$ ipython --no-banner

In [1]: import numpy as np

In [2]: np.set_printoptions(precision=1, suppress=True, linewidth=100, sign=" ")

In [3]: mat = np.load("a.npy")

In [4]: print(mat)
[[ 3 -3]
 [-3  3]]

In [5]: # rows and columns are dependent

In [6]: rk = np.linalg.matrix_rank(mat)

In [7]: print(rk)
1

In [8]: null = np.linalg.svd(mat)[2][rk:].T

In [9]: print([int(np.linalg.matrix_rank(mat[:i])) for i in range(1, len(mat) + 1)])
[1, 1]

In [10]: print(null[:, 0] / null[np.abs(null[:, 0]).round(6).argmax(), 0])
[ 1.  1.]

In [11]: print([int(np.linalg.matrix_rank(np.delete(mat, i, axis=0))) for i in range(2)])
[1, 1]

In [12]: print([int(np.linalg.matrix_rank(mat[:, :j + 1])) for j in range(2)])
[1, 1]

In [13]: print(np.linalg.matrix_rank(mat.T @ mat), np.linalg.matrix_rank(mat @ mat.T))
1 1

In [14]: u = np.array([-6, -7, -1])

In [15]: W0 = -1 * np.eye(3) + np.outer(u, u)

In [16]: print(W0)
[[ 35.  42.   6.]
 [ 42.  48.   7.]
 [  6.   7.   0.]]

In [17]: # symmetric

In [18]: ev, evecs = np.linalg.eigh(W0)

In [19]: x0 = np.array([-1, 1, 2])

In [20]: print(np.linalg.eigvalsh(W0[1:, 1:]))
[-1. 49.]

In [21]: print(evecs * np.maximum(ev, 0) @ evecs.T)
[[ 35.6  41.5   5.9]
 [ 41.5  48.4   6.9]
 [  5.9   6.9   1. ]]

In [22]: print(x0 @ W0 @ x0 / (x0 @ x0), ev[0], round(float(ev[-1]), 1))
0.5 -1.0 85.0

In [23]: print((np.sign(evecs[:, -1].round(6)) == np.sign(evecs[0, -1].round(6))).astype(int))
[ 1  1  1]

In [24]: print(x0 @ W0 @ x0)
3.0

In [25]: print(evecs * np.abs(ev) @ evecs.T)
[[ 36.2  41.    5.9]
 [ 41.   48.9   6.8]
 [  5.9   6.8   2. ]]

In [26]: print(np.round(np.linalg.norm(W0, 2) / np.linalg.norm(W0), 1))
1.0

In [27]: print([round(float(x), 1) for x in np.linalg.svd(W0, compute_uv=False)[:3]])
[85.0, 1.0, 1.0]

In [28]: print(np.linalg.cond(W0) > 100)
False

In [29]: Uu, s, Vh = np.linalg.svd(W0)

In [30]: print(s)
[ 85.   1.   1.]

In [31]: other = Uu[:, :1] @ np.diag(s[:1]) @ Vh[:1]

In [32]: print(round(float(np.linalg.norm(W0 - other) / np.linalg.norm(W0)), 1))
0.0

In [33]: print(np.round(np.linalg.norm(W0 - other, 2), 1), np.round(s[1], 1))
1.0 1.0

In [34]: print(np.linalg.matrix_rank(W0, rtol=0.05))
1

In [35]: def softmax(z):
    ...:     e = np.exp(z - z.max(axis=-1, keepdims=True))
    ...:     return e / e.sum(axis=-1, keepdims=True)
    ...: 

In [36]: print(np.round(softmax(10 * W0[2]), 1) + 0)
[ 0.  1.  0.]

In [37]: print(softmax(W0).sum(axis=1))
[ 1.  1.  1.]

In [38]: S = W0 @ W0.T / np.sqrt(3)

In [39]: print(softmax(S)[2] @ W0)
[ 42.  48.   7.]

In [40]: print(np.round(softmax(S), 1) + 0)
[[ 0.  1.  0.]
 [ 0.  1.  0.]
 [ 0.  1.  0.]]

In [41]: print(softmax(S).round(6).argmax(axis=1))
[ 1  1  1]

In [42]: J = np.load("sample9.npy")

In [43]: print(J)
[[  0   0   1  15]
 [  0   3   7   2]
 [  0   9   7   0]
 [  0   5  13   0]
 [  2   0   0  13]
 [  2   0   0   0]
 [  3   0   1   0]
 [  3   0   0   8]
 [  0   0   0   1]
 [  0   3   9   0]
 [  0   3   0  13]
 [  0   3  11   4]
 [  2   0   0   6]
 [  3   0   0   0]
 [  3   0   0   5]
 [  0   0   0   3]
 [  0   4   3   4]
 [  0   2   1   3]
 [  0   3   5   0]
 [  1   0   0   6]
 [  0   7  15   0]
 [  2   0   5   1]
 [  2   0   0   8]]

In [44]: x0 = np.array([-3, 0, -1, -7])

In [45]: target = J @ x0

In [46]: print(np.round(np.linalg.solve(J.T @ J, J.T @ target), 1) + 0)
[-3.  0. -1. -7.]

In [47]: print(np.round(np.linalg.lstsq(J, target)[0], 1) + 0)
[-3.  0. -1. -7.]

In [48]: rng = np.random.default_rng(23507)

In [49]: target = target + 0.3 * rng.normal(size=23)

In [50]: print(target)
[-106.6  -21.1   -7.1  -12.8  -96.9   -5.9   -9.7  -65.5   -7.    -9.   -91.7  -39.7  -47.8   -9.
  -44.5  -20.8  -31.2  -21.1   -4.7  -44.4  -15.2  -18.1  -61.8]

In [51]: coef, *_ = np.linalg.lstsq(J, target)

In [52]: print(coef.round(1) + 0)
[-3.  0. -1. -7.]
